$ ipython --no-banner

In [1]: import numpy as np

In [2]: import numpy.linalg as la

In [3]: np.set_printoptions(precision=1, suppress=True, linewidth=140, sign=" ")

In [4]: def tidy(a):
   ...:     return np.round(a, 1) + 0
   ...: 

In [5]: W0 = np.loadtxt("w.csv", delimiter=",")

In [6]: print(W0)
[[ 0.  1.  0. -1.]
 [ 1.  0.  1.  0.]
 [ 0.  1.  0.  1.]
 [-1.  0.  1.  0.]]

In [7]: w, evecs = la.eig(W0)

In [8]: tidy(np.sort(la.eigvals(la.inv(W0))))
Out[8]: array([-0.7, -0.7,  0.7,  0.7])

In [9]: tidy(np.sort(la.eigvals(W0 @ W0)))
Out[9]: array([ 2.,  2.,  2.,  2.])

In [10]: w, evecs = la.eigh(W0)

In [11]: x0 = np.array([0, 2, 0, 2])

In [12]: np.abs(W0).sum(axis=1).max(), tidy(np.abs(w).max())
Out[12]: (np.float64(2.0), np.float64(1.4))

In [13]: tidy(evecs * np.maximum(w, 0) @ evecs.T)
Out[13]: 
array([[ 0.7,  0.5,  0. , -0.5],
       [ 0.5,  0.7,  0.5,  0. ],
       [ 0. ,  0.5,  0.7,  0.5],
       [-0.5,  0. ,  0.5,  0.7]])

In [14]: print(x0 @ W0 @ x0 / (x0 @ x0), tidy(w[0]), tidy(w[-1]))
0.0 -1.4 1.4

In [15]: x0 @ W0 @ x0
Out[15]: np.float64(0.0)

In [16]: left, sig, Vt = la.svd(W0, full_matrices=False)

In [17]: tidy(np.sqrt((sig ** 2).sum())), tidy(la.norm(W0))
Out[17]: (np.float64(2.8), np.float64(2.8))

In [18]: tidy(np.cumsum(sig ** 2) / np.sum(sig ** 2))
Out[18]: array([ 0.3,  0.5,  0.8,  1. ])

In [19]: E = np.load("mat.npy")

In [20]: E
Out[20]: 
array([[ 2,  0,  0],
       [ 1,  1,  0],
       [ 1,  1,  0]])

In [21]: left, sig, Vt = la.svd(E)

In [22]: print(np.argmax(sig[:-1] / (sig[1:] + 1e-6)) + 1)
2

In [23]: print(tidy(sig))
[ 2.6  1.1  0. ]

In [24]: out = left[:, :2] @ np.diag(sig[:2]) @ Vt[:2]

In [25]: tidy(la.norm(E - out, 2)), sig[2]
Out[25]: (np.float64(0.0), np.float64(0.0))

In [26]: la.matrix_rank(out)
Out[26]: np.int64(2)

In [27]: tidy(out)
Out[27]: 
array([[ 2.,  0.,  0.],
       [ 1.,  1.,  0.],
       [ 1.,  1.,  0.]])

In [28]: F = np.load("run6.npy")

In [29]: F
Out[29]: 
array([[ 0,  1,  0,  0,  0],
       [ 0,  0,  0,  1,  0],
       [ 0,  0,  1,  0,  0],
       [ 0,  0,  0,  0,  1],
       [ 1,  0,  0,  0,  0]])

In [30]: O = F.astype(float).copy()

In [31]: for j in range(5):
    ...:     O[:, j] -= O[:, :j] @ (O[:, :j].T @ O[:, j])
    ...:     O[:, j] /= la.norm(O[:, j])
    ...: 

In [32]: O.T @ O
Out[32]: 
array([[ 1.,  0.,  0.,  0.,  0.],
       [ 0.,  1.,  0.,  0.,  0.],
       [ 0.,  0.,  1.,  0.,  0.],
       [ 0.,  0.,  0.,  1.,  0.],
       [ 0.,  0.,  0.,  0.,  1.]])
